% python3 -q
>>> import numpy as np
>>> import numpy.linalg as la
>>> np.set_printoptions(precision=4, suppress=True, linewidth=100)
>>> tidy = lambda a: np.round(a, 4) + 0
>>> F = np.load("block13.npy")
>>> print(F)
[[2. 3. 0. 0. 0. 0.]
 [3. 1. 3. 0. 0. 0.]
 [0. 3. 1. 3. 0. 0.]
 [0. 0. 3. 0. 3. 0.]
 [0. 0. 0. 3. 1. 3.]
 [0. 0. 0. 0. 3. 1.]]
>>> # symmetric, so the eigenvalues are real
>>> print(tidy(la.eigvalsh(F).min()))
-4.6856
>>> rng = np.random.default_rng(578)
>>> feats = np.triu(rng.random((3, 3)) < 0.8, 1).astype(int)
>>> feats = feats + feats.T
>>> print(feats)
[[0 1 1]
 [1 0 1]
 [1 1 0]]
>>> print(tidy(la.eigvalsh(feats).min()))
-1.0
>>> J = np.array([[-1.5, -0.7, 1.1, -0.4, 7.0, -1.8, 0.4],
...     [-1.2, 0.9, 0.3, -0.9, -2.0, -3.1, -1.8],
...     [0.4, -0.2, -0.8, -0.1, -8.0, -1.2, 0.1]])
>>> U, sv, Vh = la.svd(J, full_matrices=False)
>>> print(tidy(U.T @ U))
[[1. 0. 0.]
 [0. 1. 0.]
 [0. 0. 1.]]
>>> print(tidy(np.abs(Vh[0])))
[0.0961 0.0436 0.1141 0.0021 0.9864 0.0249 0.0475]
>>> print((sv > 1e-8).sum())
3
>>> print(U.shape, sv.shape, Vh.shape)
(3, 3) (3,) (3, 7)
>>> print(tidy(Vh @ Vh.T))
[[1. 0. 0.]
 [0. 1. 0.]
 [0. 0. 1.]]
>>> print(tidy(la.norm(F)))
9.8995
>>> print(F.sum(axis=0))
[5. 7. 7. 6. 7. 4.]
>>> print(tidy(F.mean(axis=0)))
[0.8333 1.1667 1.1667 1.     1.1667 0.6667]
>>> print(tidy(la.svd(F, compute_uv=False)))
[6.2645 4.8601 4.6856 2.6273 2.4876 0.2992]
>>> print(la.matrix_rank(F))
6
>>> print(np.count_nonzero(F))
15
>>> print(F.sum(axis=1))
[5. 7. 7. 6. 7. 4.]
>>> print(F - F[0])
[[ 0.  0.  0.  0.  0.  0.]
 [ 1. -2.  3.  0.  0.  0.]
 [-2.  0.  1.  3.  0.  0.]
 [-2. -3.  3.  0.  3.  0.]
 [-2. -3.  0.  3.  1.  3.]
 [-2. -3.  0.  0.  3.  1.]]
>>> T = np.stack([J, 3 * J, J[::-1]])
>>> print(tidy(T.sum(axis=0)))
[[ -5.6  -3.    3.6  -1.7  20.   -8.4   1.7]
 [ -6.    4.5   1.5  -4.5 -10.  -15.5  -9. ]
 [  0.1  -1.5  -2.1  -0.8 -25.   -6.6   0.8]]
>>> print(T.shape)
(3, 3, 7)
>>> print(la.matrix_rank(T.reshape(3, -1)))
2
>>> print((T @ J.T).shape)
(3, 3, 3)
>>> print(tidy(np.einsum("bij,cij->bc", T, T)))
[[ 142.81  428.43  -90.2 ]
 [ 428.43 1285.29 -270.6 ]
 [ -90.2  -270.6   142.81]]
